>>> import numpy as np
>>> from numpy import linalg as LA
>>> np.set_printoptions(precision=1, suppress=True, linewidth=100, sign=" ")
>>> J = np.array([[0.1, 0.4, -1.2],
...     [0.2, 1.1, 1.7],
...     [1.7, -0.3, -1.0],
...     [0.2, -1.0, 0.5],
...     [-1.4, 1.7, 1.1],
...     [-0.1, 1.8, 1.2],
...     [0.6, 1.0, 0.4],
...     [0.3, 2.0, -0.3],
...     [-2.0, -0.1, -1.1],
...     [-3.3, -0.8, -1.3],
...     [0.4, 0.8, -0.2],
...     [1.1, -1.7, 0.2],
...     [-0.4, -0.2, -0.7],
...     [0.4, -0.1, -1.1],
...     [0.5, -0.6, -0.4],
...     [-0.4, 0.1, -0.4],
...     [1.1, 1.9, -2.7],
...     [0.5, -1.6, 1.6]])
>>> J[17] *= 20
>>> J
array([[  0.1,   0.4,  -1.2],
       [  0.2,   1.1,   1.7],
       [  1.7,  -0.3,  -1. ],
       [  0.2,  -1. ,   0.5],
       [ -1.4,   1.7,   1.1],
       [ -0.1,   1.8,   1.2],
       [  0.6,   1. ,   0.4],
       [  0.3,   2. ,  -0.3],
       [ -2. ,  -0.1,  -1.1],
       [ -3.3,  -0.8,  -1.3],
       [  0.4,   0.8,  -0.2],
       [  1.1,  -1.7,   0.2],
       [ -0.4,  -0.2,  -0.7],
       [  0.4,  -0.1,  -1.1],
       [  0.5,  -0.6,  -0.4],
       [ -0.4,   0.1,  -0.4],
       [  1.1,   1.9,  -2.7],
       [ 10. , -32. ,  32. ]])
>>> rng = np.random.default_rng(581)
>>> out = J + rng.integers(-2, 3, (18, 1)) @ rng.integers(-2, 3, (1, 3))
>>> out
array([[ -1.9,   0.4,  -3.2],
       [  0.2,   1.1,   1.7],
       [ -0.3,  -0.3,  -3. ],
       [ -1.8,  -1. ,  -1.5],
       [ -0.4,   1.7,   2.1],
       [ -0.1,   1.8,   1.2],
       [ -0.4,   1. ,  -0.6],
       [  1.3,   2. ,   0.7],
       [ -4. ,  -0.1,  -3.1],
       [ -2.3,  -0.8,  -0.3],
       [ -0.6,   0.8,  -1.2],
       [  0.1,  -1.7,  -0.8],
       [ -0.4,  -0.2,  -0.7],
       [  0.4,  -0.1,  -1.1],
       [ -0.5,  -0.6,  -1.4],
       [ -0.4,   0.1,  -0.4],
       [  0.1,   1.9,  -3.7],
       [ 10. , -32. ,  32. ]])
>>> np.abs(out - J).sum(axis=1)
array([ 4.,  0.,  4.,  4.,  2.,  0.,  2.,  2.,  4.,  2.,  2.,  2.,  0.,  0.,  2.,  0.,  2.,  0.])
>>> np.round(LA.svd(out - J, compute_uv=False), 1) + 0
array([ 6.9,  0. ,  0. ])
>>> LA.matrix_rank(out - J, tol=1e-8)
np.int64(1)
>>> out - J
array([[-2.,  0., -2.],
       [ 0.,  0.,  0.],
       [-2.,  0., -2.],
       [-2.,  0., -2.],
       [ 1.,  0.,  1.],
       [ 0.,  0.,  0.],
       [-1.,  0., -1.],
       [ 1.,  0.,  1.],
       [-2.,  0., -2.],
       [ 1.,  0.,  1.],
       [-1.,  0., -1.],
       [-1.,  0., -1.],
       [ 0.,  0.,  0.],
       [ 0.,  0.,  0.],
       [-1.,  0., -1.],
       [ 0.,  0.,  0.],
       [-1.,  0., -1.],
       [ 0.,  0.,  0.]])
>>> r0 = np.array([-1, 0])
>>> np.correlate(out[3], out[16], "full")
array([ 6.7,  0.3,  3.5, -2.9, -0.2])
>>> X = np.array([[2, 1, 0], [0, 0, 2], [0, 0, 0]])
>>> # triangular: eigenvalues sit on the diagonal
>>> U, sv, Vt = LA.svd(X)
>>> sv
array([ 2.2,  2. ,  0. ])
>>> out = U[:, :2] @ np.diag(sv[:2]) @ Vt[:2]
>>> round(float(LA.norm(X - out, 2)), 1), sv[2]
(0.0, np.float64(0.0))
>>> out
array([[ 2.,  1.,  0.],
       [ 0.,  0.,  2.],
       [ 0.,  0.,  0.]])
>>> round(float(LA.norm(X - out) / LA.norm(X)), 1)
0.0
>>> LA.matrix_rank(X, rtol=0.05)
np.int64(2)
>>> np.abs(X - out).max()
np.float64(0.0)
>>> X @ X
array([[ 4,  2,  2],
       [ 0,  0,  0],
       [ 0,  0,  0]])
>>> LA.matrix_power(X, 4)
array([[ 16,   8,   8],
       [  0,   0,   0],
       [  0,   0,   0]])
>>> (X + X.T) / 2
array([[ 2. ,  0.5,  0. ],
       [ 0.5,  0. ,  1. ],
       [ 0. ,  1. ,  0. ]])
>>> (X - X.T) / 2
array([[ 0. ,  0.5,  0. ],
       [-0.5,  0. ,  1. ],
       [ 0. , -1. ,  0. ]])
>>> round(float(np.abs(LA.eigvals(X)).max()), 1)
2.0
>>> np.allclose(X, X.T)
False
>>> round(LA.det(X), 1)
np.float64(0.0)
>>> LA.lstsq(X[:-1].T, X[-1])[2]
np.int32(2)
>>> np.allclose(X[:-1].T @ LA.lstsq(X[:-1].T, X[-1])[0], X[-1])
True
>>> np.unique(X.round(6), axis=0).shape
(3, 3)
>>> X @ LA.pinv(X) @ X
array([[ 2.,  1.,  0.],
       [ 0.,  0.,  2.],
       [ 0.,  0.,  0.]])
>>> np.argsort(-LA.norm(X, axis=0).round(6), kind="stable")[:3]
array([ 0,  2,  1])
>>> round(LA.norm(X, 2) / LA.norm(X), 1)
np.float64(0.7)
>>> A = np.array([[0, -2, 2], [-2, -2, -1], [2, 0, 1], [-2, -2, 2]])
>>> A[-1] = A[0] + -1 * A[1]
>>> A
array([[ 0, -2,  2],
       [-2, -2, -1],
       [ 2,  0,  1],
       [ 2,  0,  3]])
>>> x0 = np.array([1, 0, 2])
>>> y = A @ x0
>>> np.round(LA.pinv(A) @ A, 1) + 0
array([[ 1.,  0.,  0.],
       [ 0.,  1.,  0.],
       [ 0.,  0.,  1.]])
>>> LA.solve(A.T @ A, A.T @ y)
array([ 1.,  0.,  2.])
>>> y = y + 0.1 * rng.normal(size=4)
>>> y
array([ 4.1, -4. ,  4.1,  8. ])
>>> coef, *_ = LA.lstsq(A, y)
>>> np.round(A.T @ (y - A @ coef), 1) + 0
array([ 0.,  0.,  0.])
>>> P = A @ LA.solve(A.T @ A, A.T)
>>> np.diag(P)
array([ 0.7,  0.7,  1. ,  0.7])
>>> np.round(LA.eigvalsh(P), 1) + 0
array([ 0.,  1.,  1.,  1.])
>>> np.round(P @ A[:, 0], 1) + 0
array([ 0., -2.,  2.,  2.])
>>> out = np.c_[A[:, :1] @ np.array([[0]]), np.array([1, 2, 0, 1])]
>>> out
array([[ 0,  1],
       [ 0,  2],
       [ 0,  0],
       [ 0,  1]])
>>> LA.matrix_rank(np.c_[A, out])
np.int64(4)
>>> LA.norm(LA.qr(A)[0].T @ out, axis=0) ** 2 / ((out ** 2).sum(axis=0) + 1e-12)
array([ 0. ,  0.8])
>>> arr = np.load("a.npy")
>>> arr
array([[ 1, -1,  1, -1,  1, -1,  1, -1],
       [ 1,  1, -1, -1,  1,  1, -1, -1]])
>>> x0 = np.array([-1, -2, 2, 2, 0, 2, -1, -2])
>>> h = np.maximum(arr @ x0, 0)
>>> arr.T @ h
array([ 0,  0,  0,  0,  0,  0,  0,  0])
>>> arr * (h > 1e-9)[:, None]
array([[ 0,  0,  0,  0,  0,  0,  0,  0],
       [ 0,  0,  0,  0,  0,  0,  0,  0]])
>>> np.maximum(arr @ x0, 0) - np.maximum(-arr @ x0, 0)
array([ 0, -2])
>>> np.flatnonzero(h > 1e-9)
array([], dtype=int64)
>>> h
array([ 0,  0])
>>> r0 = np.array([1, -3])
>>> np.correlate(arr[1], arr[0], "full")
array([-1,  0,  1,  0, -1,  0,  1,  0,  1,  0, -1,  0,  1,  0, -1])
>>> np.array([np.convolve(row, r0, "same") for row in arr])
array([[ 1, -4,  4, -4,  4, -4,  4, -4],
       [ 1, -2, -4,  2,  4, -2, -4,  2]])
>>> np.cross(arr[1, :3], arr[0, :3])
array([ 0, -2, -2])
>>> np.convolve(arr[1], r0)
array([ 1, -2, -4,  2,  4, -2, -4,  2,  3])
>>> E = np.load("sample12.npy")
>>> E
array([[ 1,  0,  0],
       [ 0,  1,  0],
       [-4,  2,  1]])
>>> # triangular
>>> r0 = np.array([1, 1, 2])
>>> out = E + np.outer(r0, np.eye(3)[2])
>>> LA.matrix_rank(LA.inv(out) - LA.inv(E), tol=1e-8)
np.int64(1)
>>> np.kron(np.eye(2, dtype=int), E)
array([[ 1,  0,  0,  0,  0,  0],
       [ 0,  1,  0,  0,  0,  0],
       [-4,  2,  1,  0,  0,  0],
       [ 0,  0,  0,  1,  0,  0],
       [ 0,  0,  0,  0,  1,  0],
       [ 0,  0,  0, -4,  2,  1]])
>>> np.einsum("ii->", E)
np.int64(3)
>>> np.einsum("ij,ji->", E, E)
np.int64(3)
>>> np.poly(E)
array([ 1., -3.,  3., -1.])
>>> np.round(LA.det(E.T), 1)
np.float64(1.0)
>>> np.round(LA.det(2 * E), 1), round(LA.det(E), 1)
(np.float64(8.0), np.float64(1.0))
>>> out = E / np.sqrt((E ** 2).mean(axis=1, keepdims=True))
>>> E - E.mean(axis=1, keepdims=True)
array([[ 0.7, -0.3, -0.3],
       [-0.3,  0.7, -0.3],
       [-3.7,  2.3,  1.3]])
>>> LA.matrix_rank(out) == LA.matrix_rank(E)
np.True_
>>> LA.matrix_rank(E - E.mean(axis=1, keepdims=True))
np.int64(2)
>>> out[2]
array([-1.5,  0.8,  0.4])
>>> np.prod(np.diag(E)), np.round(LA.det(E), 1)
(np.int64(1), np.float64(1.0))
>>> LA.matrix_power(E - np.diag(np.diag(E)), 3)
array([[ 0,  0,  0],
       [ 0,  0,  0],
       [ 0,  0,  0]])
>>> np.sort(LA.eigvals(E))
array([ 1.,  1.,  1.])
>>> feats = np.loadtxt("x.csv", delimiter=",")
>>> feats
array([[ 2.,  3., -1., -2.],
       [ 3., -1.,  3.,  1.],
       [ 2.,  0.,  1.,  0.],
       [ 1., -1., -2., -3.]])
>>> r0 = np.array([1, -3, 0, -1])
>>> out = feats + np.outer(r0, np.eye(4)[0])
>>> round(float(LA.det(out) / LA.det(feats)), 1), round(1 + LA.solve(feats, r0)[0], 1)
(3.5, np.float64(3.5))
>>> LA.matrix_rank(out - feats)
np.int64(1)
>>> LA.matrix_rank(LA.inv(out) - LA.inv(feats), tol=1e-8)
np.int64(1)
>>> out
array([[ 3.,  3., -1., -2.],
       [ 0., -1.,  3.,  1.],
       [ 2.,  0.,  1.,  0.],
       [ 0., -1., -2., -3.]])
